% ipython --no-banner

In [1]: import numpy as np

In [2]: from numpy import linalg as LA

In [3]: np.set_printoptions(suppress=True, linewidth=160)

In [4]: m1 = np.loadtxt("arr.csv", delimiter=",")

In [5]: m1
Out[5]: 
array([[-20., -15.,  -5.,   0.],
       [ -8.,  -6.,  -2.,   0.],
       [  4.,   3.,   1.,   0.],
       [ 16.,  12.,   4.,   0.],
       [ 12.,   9.,   3.,   0.],
       [ 16.,  12.,   4.,   0.]])

In [6]: rk = LA.matrix_rank(m1)

In [7]: rk
Out[7]: np.int64(1)

In [8]: ns = LA.svd(m1)[2][rk:].T

In [9]: [int(LA.matrix_rank(m1[:, :j + 1])) for j in range(4)]
Out[9]: [1, 1, 1, 1]

In [10]: np.allclose(m1 @ ns, 0)
Out[10]: True

In [11]: ns.shape
Out[11]: (4, 3)

In [12]: np.round(ns @ ns.T, 2)
Out[12]: 
array([[ 0.38, -0.46, -0.15,  0.  ],
       [-0.46,  0.65, -0.12,  0.  ],
       [-0.15, -0.12,  0.96,  0.  ],
       [ 0.  ,  0.  ,  0.  ,  1.  ]])

In [13]: np.round(m1 @ ns, 2) + 0
Out[13]: 
array([[0., 0., 0.],
       [0., 0., 0.],
       [0., 0., 0.],
       [0., 0., 0.],
       [0., 0., 0.],
       [0., 0., 0.]])

In [14]: f = np.array([2, 0])

In [15]: np.polyval(f, m1[4])
Out[15]: array([24., 18.,  6.,  0.])

In [16]: np.correlate(m1[4], m1[0], "full")
Out[16]: array([   0.,  -60., -225., -390., -225.,  -60.,    0.])

In [17]: M = np.load("a.npy")

In [18]: M
Out[18]: 
array([[ 0.59, -2.01,  0.2 ,  0.75, -1.15,  0.4 ],
       [ 1.63, -0.23, -0.74, -0.11,  0.77, -0.66],
       [ 4.86, -2.73, -1.71,  0.51,  0.78, -1.29],
       [-1.93, -1.02,  1.19,  0.66, -1.87,  1.21],
       [ 0.62,  0.03, -0.31, -0.09,  0.38, -0.29],
       [ 0.59, -2.01,  0.2 ,  0.75, -1.15,  0.4 ],
       [-0.7 , -1.64,  0.74,  0.76, -1.62,  0.86]])

In [19]: def softmax(z):
    ...:     e = np.exp(z - z.max(axis=-1, keepdims=True))
    ...:     return e / e.sum(axis=-1, keepdims=True)
    ...: 

In [20]: print(np.round(softmax(M[6]), 2))
[0.07 0.03 0.28 0.29 0.03 0.32]

In [21]: np.round(softmax(M).sum(axis=1), 2)
Out[21]: array([1., 1., 1., 1., 1., 1., 1.])

In [22]: S = M @ M.T / np.sqrt(6)

In [23]: print(softmax(S).round(6).argmax(axis=1))
[2 2 2 3 2 2 3]

In [24]: np.round(softmax(S + np.triu(np.full(S.shape, -np.inf), 1)), 2) + 0
Out[24]: 
array([[1.  , 0.  , 0.  , 0.  , 0.  , 0.  , 0.  ],
       [0.15, 0.85, 0.  , 0.  , 0.  , 0.  , 0.  ],
       [0.  , 0.  , 1.  , 0.  , 0.  , 0.  , 0.  ],
       [0.05, 0.  , 0.  , 0.95, 0.  , 0.  , 0.  ],
       [0.09, 0.21, 0.54, 0.03, 0.14, 0.  , 0.  ],
       [0.27, 0.02, 0.33, 0.11, 0.02, 0.27, 0.  ],
       [0.14, 0.  , 0.01, 0.41, 0.01, 0.14, 0.3 ]])

In [25]: np.round(np.trace(LA.pinv(M) @ M), 2)
Out[25]: np.float64(2.0)

In [26]: np.unique(M.round(6), axis=0).shape
Out[26]: (6, 6)

In [27]: LA.lstsq(M[:-1].T, M[-1])[2]
Out[27]: np.int32(2)

In [28]: print(np.abs(np.diag(LA.qr(M)[1])) > 1e-9)
[ True  True False False False False]

In [29]: U, sv, Vh = LA.svd(M)

In [30]: vecs = Vh[:(sv > 1e-8).sum()]

In [31]: rng = np.random.default_rng(76)

In [32]: vec = M[0] + -1 * M[3] + rng.integers(2) * np.eye(6)[3]

In [33]: vec.round(2)
Out[33]: array([ 2.52, -0.99, -0.99,  1.09,  0.72, -0.81])

In [34]: LA.matrix_rank(np.vstack([M, vec]))
Out[34]: np.int64(3)

In [35]: Q, _ = LA.qr(np.array([[0.7, 1.5],
    ...:     [-1.0, -0.1],
    ...:     [0.6, 1.1],
    ...:     [0.8, -0.6],
    ...:     [-1.8, 0.8],
    ...:     [-1.1, 1.2],
    ...:     [0.7, -1.0],
    ...:     [-0.8, -1.3],
    ...:     [-2.1, 0.4],
    ...:     [-0.9, 1.6],
    ...:     [-0.5, 0.5],
    ...:     [0.4, 2.0],
    ...:     [-1.2, 0.9]]))

In [36]: W0 = Q @ Q.T

In [37]: W0.round(2) + 0
Out[37]: 
array([[ 0.22, -0.09,  0.16, -0.01, -0.05,  0.05, -0.06, -0.2 , -0.11,  0.11,  0.02,  0.25,  0.01],
       [-0.09,  0.07, -0.07, -0.04,  0.11,  0.05, -0.03,  0.09,  0.14,  0.03,  0.02, -0.08,  0.07],
       [ 0.16, -0.07,  0.13,  0.  , -0.04,  0.03, -0.04, -0.15, -0.09,  0.08,  0.01,  0.19,  0.  ],
       [-0.01, -0.04,  0.  ,  0.05, -0.1 , -0.08,  0.06,  0.  , -0.11, -0.08, -0.04, -0.03, -0.08],
       [-0.05,  0.11, -0.04, -0.1 ,  0.22,  0.15, -0.1 ,  0.06,  0.25,  0.14,  0.07,  0.  ,  0.16],
       [ 0.05,  0.05,  0.03, -0.08,  0.15,  0.13, -0.1 , -0.03,  0.14,  0.15,  0.06,  0.1 ,  0.12],
       [-0.06, -0.03, -0.04,  0.06, -0.1 , -0.1 ,  0.08,  0.04, -0.09, -0.11, -0.04, -0.09, -0.09],
       [-0.2 ,  0.09, -0.15,  0.  ,  0.06, -0.03,  0.04,  0.19,  0.12, -0.09, -0.01, -0.23,  0.01],
       [-0.11,  0.14, -0.09, -0.11,  0.25,  0.14, -0.09,  0.12,  0.29,  0.11,  0.07, -0.07,  0.16],
       [ 0.11,  0.03,  0.08, -0.08,  0.14,  0.15, -0.11, -0.09,  0.11,  0.18,  0.06,  0.16,  0.12],
       [ 0.02,  0.02,  0.01, -0.04,  0.07,  0.06, -0.04, -0.01,  0.07,  0.06,  0.03,  0.04,  0.05],
       [ 0.25, -0.08,  0.19, -0.03,  0.  ,  0.1 , -0.09, -0.23, -0.07,  0.16,  0.04,  0.3 ,  0.05],
       [ 0.01,  0.07,  0.  , -0.08,  0.16,  0.12, -0.09,  0.01,  0.16,  0.12,  0.05,  0.05,  0.12]])

In [38]: vals, vecs = LA.eigh(W0)

In [39]: vec = np.array([-3, 0, 3, 0, 1, -2, -1, 0, -2, 2, -3, 1, 2])

In [40]: np.round(vec @ W0 @ vec / (vec @ vec), 2), np.round(vals[0], 2), np.round(vals[-1], 2)
Out[40]: (np.float64(0.02), np.float64(-0.0), np.float64(1.0))

In [41]: print(np.round(np.abs(W0).sum(axis=1).max(), 2), np.round(np.abs(vals).max(), 2))
1.77 1.0

In [42]: rk = LA.matrix_rank(W0)

In [43]: rk
Out[43]: np.int64(2)

In [44]: ns = LA.svd(W0)[2][rk:].T

In [45]: [int(LA.matrix_rank(W0[:, :j + 1])) for j in range(13)]
Out[45]: [1, 2, 2, 2, 2, 2, 2, 2, 2, 2, 2, 2, 2]

In [46]: ns.shape
Out[46]: (13, 11)

In [47]: [int(LA.matrix_rank(np.delete(W0, i, axis=0))) for i in range(13)]
Out[47]: [2, 2, 2, 2, 2, 2, 2, 2, 2, 2, 2, 2, 2]

In [48]: E = np.loadtxt("case7.csv", delimiter=",")

In [49]: E.round(2) + 0
Out[49]: 
array([[-0.16, -0.03, -0.21,  0.23,  0.32, -0.28,  0.59,  0.24,  0.31,  0.06, -0.44, -0.08],
       [ 0.44, -0.14, -0.36, -0.13, -0.35, -0.48, -0.09,  0.2 ,  0.09,  0.41,  0.15, -0.21],
       [ 0.23,  0.61, -0.14,  0.17, -0.11,  0.13, -0.21,  0.23, -0.15, -0.28, -0.34, -0.42],
       [-0.05,  0.22,  0.35, -0.6 , -0.04,  0.03,  0.44,  0.4 , -0.24,  0.09,  0.14, -0.13],
       [-0.05,  0.3 ,  0.1 ,  0.12, -0.29, -0.49,  0.  ,  0.2 ,  0.07, -0.39,  0.11,  0.59],
       [ 0.31,  0.06, -0.09, -0.41,  0.55,  0.09, -0.34,  0.25,  0.38, -0.08, -0.05,  0.27],
       [-0.52,  0.18, -0.2 , -0.12, -0.08, -0.01, -0.1 ,  0.01,  0.52, -0.16,  0.44, -0.37],
       [ 0.36,  0.42,  0.21, -0.09, -0.05, -0.03,  0.3 , -0.63,  0.37,  0.12,  0.01,  0.  ],
       [-0.39,  0.17, -0.36, -0.48, -0.04, -0.23, -0.16, -0.34, -0.24,  0.12, -0.42,  0.14],
       [-0.03, -0.26,  0.57, -0.1 ,  0.09, -0.49, -0.28, -0.1 ,  0.08, -0.22, -0.25, -0.38],
       [ 0.03, -0.3 ,  0.04, -0.22, -0.59,  0.37,  0.05,  0.11,  0.39, -0.16, -0.42,  0.09],
       [ 0.26, -0.27, -0.35, -0.22,  0.07, -0.06,  0.3 , -0.21, -0.19, -0.68,  0.16, -0.14]])

In [50]: np.round(LA.svd(E, compute_uv=False), 2)
Out[50]: array([1., 1., 1., 1., 1., 1., 1., 1., 1., 1., 1., 1.])

In [51]: np.round(E.T @ E, 2) + 0
Out[51]: 
array([[1., 0., 0., 0., 0., 0., 0., 0., 0., 0., 0., 0.],
       [0., 1., 0., 0., 0., 0., 0., 0., 0., 0., 0., 0.],
       [0., 0., 1., 0., 0., 0., 0., 0., 0., 0., 0., 0.],
       [0., 0., 0., 1., 0., 0., 0., 0., 0., 0., 0., 0.],
       [0., 0., 0., 0., 1., 0., 0., 0., 0., 0., 0., 0.],
       [0., 0., 0., 0., 0., 1., 0., 0., 0., 0., 0., 0.],
       [0., 0., 0., 0., 0., 0., 1., 0., 0., 0., 0., 0.],
       [0., 0., 0., 0., 0., 0., 0., 1., 0., 0., 0., 0.],
       [0., 0., 0., 0., 0., 0., 0., 0., 1., 0., 0., 0.],
       [0., 0., 0., 0., 0., 0., 0., 0., 0., 1., 0., 0.],
       [0., 0., 0., 0., 0., 0., 0., 0., 0., 0., 1., 0.],
       [0., 0., 0., 0., 0., 0., 0., 0., 0., 0., 0., 1.]])

In [52]: vec = np.array([-3, 1, -2, 1, 1, 3, 3, -2, -2, 2, 1, -1])

In [53]: print(12 - LA.matrix_rank(E - np.eye(12), tol=1e-8))
1

In [54]: round(LA.norm(vec), 2), round(LA.norm(E @ vec), 2)
Out[54]: (np.float64(6.93), np.float64(6.93))

In [55]: print([p for p in range(1, 25) if np.allclose(LA.matrix_power(E, p), np.eye(12))])
[]

In [56]: vec = np.array([1, -1, 3, 1, 3, 3, -2, -1, 1, 2, -2, -2])

In [57]: np.sign((E @ vec).round(6))
Out[57]: array([-1., -1.,  1., -1., -1.,  1., -1.,  1., -1.,  1.,  1., -1.])

In [58]: np.round(E @ vec, 2)
Out[58]: array([-0.34, -2.12,  0.45, -1.23, -4.59,  1.71, -1.4 ,  0.85, -1.7 ,  2.2 ,  0.06, -2.7 ])

In [59]: A2 = np.array([[2, 1],
    ...:     [0, 0],
    ...:     [2, 0],
    ...:     [2, 0],
    ...:     [0, 2],
    ...:     [1, 1],
    ...:     [2, 2],
    ...:     [1, 0],
    ...:     [0, 0],
    ...:     [2, 2],
    ...:     [1, 2],
    ...:     [2, 2]])

In [60]: np.round(np.einsum("ij->j", E), 2)
Out[60]: array([ 0.44,  0.97, -0.43, -1.84, -0.51, -1.45,  0.5 ,  0.36,  1.39, -1.18, -0.9 , -0.63])

In [61]: np.round(np.einsum("ij,ij->i", E, E), 2)
Out[61]: array([1., 1., 1., 1., 1., 1., 1., 1., 1., 1., 1., 1.])

In [62]: f = np.array([0, 0, 1, 1])

In [63]: X = f[np.abs(np.subtract.outer(np.arange(4), np.arange(4)))]

In [64]: X
Out[64]: 
array([[0, 0, 1, 1],
       [0, 0, 0, 1],
       [1, 0, 0, 0],
       [1, 1, 0, 0]])

In [65]: A2 = X / LA.norm(X, axis=1, keepdims=True)

In [66]: C2 = A2 @ A2.T

In [67]: np.round(LA.norm(A2, axis=1), 2)
Out[67]: array([1., 1., 1., 1.])

In [68]: C2.round(2)
Out[68]: 
array([[1.  , 0.71, 0.  , 0.  ],
       [0.71, 1.  , 0.  , 0.  ],
       [0.  , 0.  , 1.  , 0.71],
       [0.  , 0.  , 0.71, 1.  ]])

In [69]: print(C2[0].round(2))
[1.   0.71 0.   0.  ]

In [70]: (np.abs(C2) > 0.9).astype(int)
Out[70]: 
array([[1, 0, 0, 0],
       [0, 1, 0, 0],
       [0, 0, 1, 0],
       [0, 0, 0, 1]])

In [71]: f = np.array([-2, -4, -4, -3])

In [72]: A2 = X + np.outer(f, np.eye(4)[2])

In [73]: np.round(LA.det(A2) / LA.det(X), 2), round(1 + LA.solve(X, f)[2], 2)
Out[73]: (np.float64(3.0), np.float64(3.0))

In [74]: print(A2)
[[ 0.  0. -1.  1.]
 [ 0.  0. -4.  1.]
 [ 1.  0. -4.  0.]
 [ 1.  1. -3.  0.]]

In [75]: LA.matrix_rank(A2 - X)
Out[75]: np.int64(1)

In [76]: print(LA.matrix_rank(LA.inv(A2) - LA.inv(X), tol=1e-8))
1

In [77]: A2.inv()
---------------------------------------------------------------------------
AttributeError                            Traceback (most recent call last)
Cell In[77], line 1
----> 1 A2.inv()

AttributeError: 'numpy.ndarray' object has no attribute 'inv'

In [78]: round(LA.det(A2), 2)
Out[78]: np.float64(3.0)

In [79]: (A2 + A2.T) / 2
Out[79]: 
array([[ 0. ,  0. ,  0. ,  1. ],
       [ 0. ,  0. , -2. ,  1. ],
       [ 0. , -2. , -4. , -1.5],
       [ 1. ,  1. , -1.5,  0. ]])

In [80]: vals, vecs = LA.eigh(X)

In [81]: vec = np.array([-2, -2, 3, -3])

In [82]: np.round(vecs * np.abs(vals) @ vecs.T, 2) + 0
Out[82]: 
array([[1.34, 0.45, 0.  , 0.  ],
       [0.45, 0.89, 0.  , 0.  ],
       [0.  , 0.  , 0.89, 0.45],
       [0.  , 0.  , 0.45, 1.34]])

In [83]: print(np.round(LA.eigvalsh(X[1:, 1:]), 2))
[-1.  0.  1.]

In [84]: np.round(vecs * np.maximum(vals, 0) @ vecs.T, 2) + 0
Out[84]: 
array([[0.67, 0.22, 0.5 , 0.5 ],
       [0.22, 0.45, 0.  , 0.5 ],
       [0.5 , 0.  , 0.45, 0.22],
       [0.5 , 0.5 , 0.22, 0.67]])

In [85]: print(round(float(vec @ X @ vec / (vec @ vec)), 2), round(float(vals[0]), 2), np.round(vals[-1], 2))
0.46 -1.62 1.62

In [86]: vec @ X @ vec
Out[86]: np.int64(12)

In [87]: arr = np.loadtxt("test8.csv", delimiter=",")

In [88]: arr
Out[88]: 
array([[-6.,  4.,  2., -1.,  0.],
       [ 4.,  0.,  2.,  2., -2.],
       [ 2.,  2.,  4.,  6.,  1.],
       [-1.,  2.,  6.,  4.,  1.],
       [ 0., -2.,  1.,  1.,  4.]])

In [89]: hat = np.triu(np.array([[4, 2, 5, 3, 0],
    ...:     [2, 0, 4, 1, 2],
    ...:     [3, 4, 3, 2, 1],
    ...:     [5, 1, 1, 1, 4],
    ...:     [0, 2, 5, 1, 2]]), 1) + np.eye(5)

In [90]: A2 = hat @ arr @ LA.inv(hat)

In [91]: LA.matrix_rank(A2)
Out[91]: np.int64(5)

In [92]: print(np.trace(A2), np.trace(arr))
6.0 6.0

In [93]: np.round(np.poly(A2), 2)
Out[93]: array([   1.,   -6.,  -95.,  368.,  793., -392.])

In [94]: vals, vecs = LA.eig(arr)

In [95]: vals.round(2)
Out[95]: array([-8.63, 11.02,  5.1 ,  0.42, -1.92])

In [96]: round(float(np.prod(vals)), 2)
Out[96]: 392.0
